$ ipython --no-banner

In [1]: import numpy as np

In [2]: np.set_printoptions(suppress=True, linewidth=120)

In [3]: arr = np.load("arr.npy")

In [4]: arr
Out[4]: 
array([[  0.6,   0.6,  -0.2,  -1.2,   1.1,  -0.3,  -8. ,   0.2,  -1.4,   1.2,  -0.7,  -1.5,   0.8],
       [ -1.1,  -0.7,  -0.5,  -0.2,   1.9,  -1.3,   2. ,  -0.6,  -0.7,   1. ,  -1.9,   0.4,   1.3],
       [ -0.4,   0. ,   0. ,   0.8,  -0.9,  -0.1,  12. ,  -0.2,   0. ,   0.1,   0.8,   0. ,  -0.7],
       [  1.2,   0.2,  -0.8,   0.1,  -0.1,  -0.7, -14. ,   3.2,   0.3,   0.4,   1.2,   0.8,   0.2],
       [  1.3,   1.3,  -0.1,   1.3,  -1.1,   0.6,  30. ,   0. ,   1.3,   2.4,  -0.5,  -0.2,   0.6],
       [ -0.2,  -0.5,  -1.3,  -1.6,   1.4,  -2.5,   8. ,   1.8,  -0.5,   0.1,   0.5,   3. ,  -1.8],
       [  1.3,   0.7,   0.8,  -0.6,  -0.8,   0.2, -26. ,   2.1,   0.5,  -0.7,   0.4,   1.3,   2.3],
       [  2.2,   0.6,  -0.1,   0.6,  -0.3,  -1.2, -26. ,   0.6,  -1.3,  -0.7,  -1.9,   0.6,   1.2],
       [ -0.5,   0.3,   1. ,  -1.1,   0.5,  -0.4, -14. ,  -0.7,   2. ,  -0.2,   0.7,  -0.7,   0.4],
       [  1.3,  -0.1,   1.8,   0.2,  -1.3,   0.1,  -2. ,  -1.1,   0. ,   0.8,   1.4,   0.5,  -0.6],
       [  0. ,   0.2,   0.8,  -1.6,  -1.1,  -0.9,  16. ,  -0.8,  -0.2,   0.6,  -0.9,   0.2,   1.8],
       [  0.3,  -0.7,   0.6,   1.6,  -0.6,  -0.2, -26. ,  -1. ,  -0.7,   0. ,  -1.5,  -0.6,  -0.8],
       [ -0.1,   0.2,  -0.1,   0.2,   0.2,  -0.3,  30. ,   0.1,  -3.3,  -1.6,   0.2,   0.2,  -1.5]])

In [5]: rng = np.random.default_rng(581433)

In [6]: labels = rng.permutation(13)

In [7]: out = arr[:, labels] * rng.choice([-1, 1], 13)

In [8]: out
Out[8]: 
array([[  0.2,   1.4,   0.6,   0.2,   1.5,  -1.1,  -8. ,   0.7,  -1.2,  -0.8,   1.2,  -0.3,  -0.6],
       [ -0.6,   0.7,  -0.7,   0.5,  -0.4,  -1.9,   2. ,   1.9,  -0.2,  -1.3,   1. ,  -1.3,   1.1],
       [ -0.2,  -0. ,   0. ,  -0. ,  -0. ,   0.9,  12. ,  -0.8,   0.8,   0.7,   0.1,  -0.1,   0.4],
       [  3.2,  -0.3,   0.2,   0.8,  -0.8,   0.1, -14. ,  -1.2,   0.1,  -0.2,   0.4,  -0.7,  -1.2],
       [  0. ,  -1.3,   1.3,   0.1,   0.2,   1.1,  30. ,   0.5,   1.3,  -0.6,   2.4,   0.6,  -1.3],
       [  1.8,   0.5,  -0.5,   1.3,  -3. ,  -1.4,   8. ,  -0.5,  -1.6,   1.8,   0.1,  -2.5,   0.2],
       [  2.1,  -0.5,   0.7,  -0.8,  -1.3,   0.8, -26. ,  -0.4,  -0.6,  -2.3,  -0.7,   0.2,  -1.3],
       [  0.6,   1.3,   0.6,   0.1,  -0.6,   0.3, -26. ,   1.9,   0.6,  -1.2,  -0.7,  -1.2,  -2.2],
       [ -0.7,  -2. ,   0.3,  -1. ,   0.7,  -0.5, -14. ,  -0.7,  -1.1,  -0.4,  -0.2,  -0.4,   0.5],
       [ -1.1,  -0. ,  -0.1,  -1.8,  -0.5,   1.3,  -2. ,  -1.4,   0.2,   0.6,   0.8,   0.1,  -1.3],
       [ -0.8,   0.2,   0.2,  -0.8,  -0.2,   1.1,  16. ,   0.9,  -1.6,  -1.8,   0.6,  -0.9,  -0. ],
       [ -1. ,   0.7,  -0.7,  -0.6,   0.6,   0.6, -26. ,   1.5,   1.6,   0.8,   0. ,  -0.2,  -0.3],
       [  0.1,   3.3,   0.2,   0.1,  -0.2,  -0.2,  30. ,  -0.2,   0.2,   1.5,  -1.6,  -0.3,   0.1]])

In [9]: Uu, _, Vh = np.linalg.svd(arr.T @ out)

In [10]: labels
Out[10]: array([ 7,  8,  1,  2, 11,  4,  6, 10,  3, 12,  9,  5,  0])
